In [1]: import numpy as np

In [2]: from numpy import linalg as LA

In [3]: np.set_printoptions(precision=2, suppress=True, linewidth=200, floatmode="fixed")

In [4]: def rd(a):
   ...:     return np.round(a, 2) + 0
   ...: 

In [5]: rng = np.random.default_rng(210019)

In [6]: data = np.eye(14, dtype=int)[rng.permutation(14)]

In [7]: data
Out[7]: 
array([[0, 0, 0, 0, 0, 0, 0, 0, 1, 0, 0, 0, 0, 0],
       [0, 0, 0, 0, 0, 1, 0, 0, 0, 0, 0, 0, 0, 0],
       [0, 0, 0, 0, 1, 0, 0, 0, 0, 0, 0, 0, 0, 0],
       [0, 0, 0, 0, 0, 0, 0, 1, 0, 0, 0, 0, 0, 0],
       [0, 0, 0, 0, 0, 0, 0, 0, 0, 0, 0, 1, 0, 0],
       [0, 0, 0, 0, 0, 0, 0, 0, 0, 0, 1, 0, 0, 0],
       [1, 0, 0, 0, 0, 0, 0, 0, 0, 0, 0, 0, 0, 0],
       [0, 0, 1, 0, 0, 0, 0, 0, 0, 0, 0, 0, 0, 0],
       [0, 0, 0, 0, 0, 0, 0, 0, 0, 1, 0, 0, 0, 0],
       [0, 0, 0, 1, 0, 0, 0, 0, 0, 0, 0, 0, 0, 0],
       [0, 1, 0, 0, 0, 0, 0, 0, 0, 0, 0, 0, 0, 0],
       [0, 0, 0, 0, 0, 0, 0, 0, 0, 0, 0, 0, 0, 1],
       [0, 0, 0, 0, 0, 0, 0, 0, 0, 0, 0, 0, 1, 0],
       [0, 0, 0, 0, 0, 0, 1, 0, 0, 0, 0, 0, 0, 0]])

In [8]: # a transition matrix

In [9]: r0 = np.array([-3, -3])

In [10]: np.polyval(r0, data[10])
Out[10]: array([-3, -6, -3, -3, -3, -3, -3, -3, -3, -3, -3, -3, -3, -3])

In [11]: np.cross(data[10, :3], data[11, :3])
Out[11]: array([0, 0, 0])

In [12]: np.convolve(data[10], r0)
Out[12]: array([ 0, -3, -3,  0,  0,  0,  0,  0,  0,  0,  0,  0,  0,  0,  0])

In [13]: rd(LA.svd(data, compute_uv=False))
Out[13]: array([1.00, 1.00, 1.00, 1.00, 1.00, 1.00, 1.00, 1.00, 1.00, 1.00, 1.00, 1.00, 1.00, 1.00])

In [14]: rd(LA.norm(data, axis=0))
Out[14]: array([1.00, 1.00, 1.00, 1.00, 1.00, 1.00, 1.00, 1.00, 1.00, 1.00, 1.00, 1.00, 1.00, 1.00])

In [15]: data[:, 8] @ data[:, 0]
Out[15]: np.int64(0)

In [16]: T = np.stack([data, 3 * data, data[::-1]])

In [17]: LA.matrix_rank(T.reshape(3, -1))
Out[17]: np.int64(2)

In [18]: np.einsum("bij,cij->bc", T, T)
Out[18]: 
array([[ 14,  42,   0],
       [ 42, 126,   0],
       [  0,   0,  14]])

In [19]: rd(LA.norm(T, axis=(1, 2)))
Out[19]: array([ 3.74, 11.22,  3.74])

In [20]: r0, v = data[5], data[12]

In [21]: r0 @ v
Out[21]: np.int64(0)

In [22]: pr = (r0 @ v) / (r0 @ r0) * r0

In [23]: v - pr
Out[23]: array([0.00, 0.00, 0.00, 0.00, 0.00, 0.00, 0.00, 0.00, 0.00, 0.00, 0.00, 0.00, 1.00, 0.00])

In [24]: rd(LA.norm(r0 + v) ** 2 + LA.norm(r0 - v) ** 2)
Out[24]: np.float64(4.0)

In [25]: LA.matrix_rank(np.outer(r0, v))
Out[25]: np.int64(1)

In [26]: feats = np.load("block19.npy")

In [27]: feats
Out[27]: 
array([[ 1,  1,  1,  1,  1,  1,  1,  1],
       [ 1,  1,  1,  1, -1, -1, -1, -1],
       [ 1, -1,  1, -1,  1, -1,  1, -1],
       [ 1, -1,  1, -1, -1,  1, -1,  1],
       [ 1,  1, -1, -1, -1, -1,  1,  1],
       [ 1, -1, -1,  1,  1, -1, -1,  1],
       [ 1, -1, -1,  1, -1,  1,  1, -1],
       [ 1,  1, -1, -1,  1,  1, -1, -1]])

In [28]: x0 = np.array([9, 3, 9, 8, 1, 7, 0, 2])

In [29]: target = feats @ x0

In [30]: target
Out[30]: array([ 39,  19,  -1,  15, -11,   1,   9,   1])

In [31]: rd(LA.solve(feats, feats[:, 7]))
Out[31]: array([0.00, 0.00, 0.00, 0.00, 0.00, 0.00, 0.00, 1.00])

In [32]: T = np.stack([feats, 4 * feats, feats[::-1]])

In [33]: LA.matrix_rank(T.reshape(3, -1))
Out[33]: np.int64(2)

In [34]: np.einsum("bij,cij->bc", T, T)
Out[34]: 
array([[  64,  256,    0],
       [ 256, 1024,    0],
       [   0,    0,   64]])

In [35]: T.sum(axis=0)
Out[35]: 
array([[ 6,  6,  4,  4,  6,  6,  4,  4],
       [ 6,  4,  4,  6, -6, -4, -4, -6],
       [ 6, -6,  4, -4,  6, -6,  4, -4],
       [ 6, -4,  4, -6, -6,  4, -4,  6],
       [ 6,  4, -4, -6, -6, -4,  4,  6],
       [ 6, -6, -4,  4,  6, -6, -4,  4],
       [ 6, -4, -4,  6, -6,  4,  4, -6],
       [ 6,  6, -4, -4,  6,  6, -4, -4]])

In [36]: LA.matrix_rank(T)
Out[36]: array([8, 8, 8])
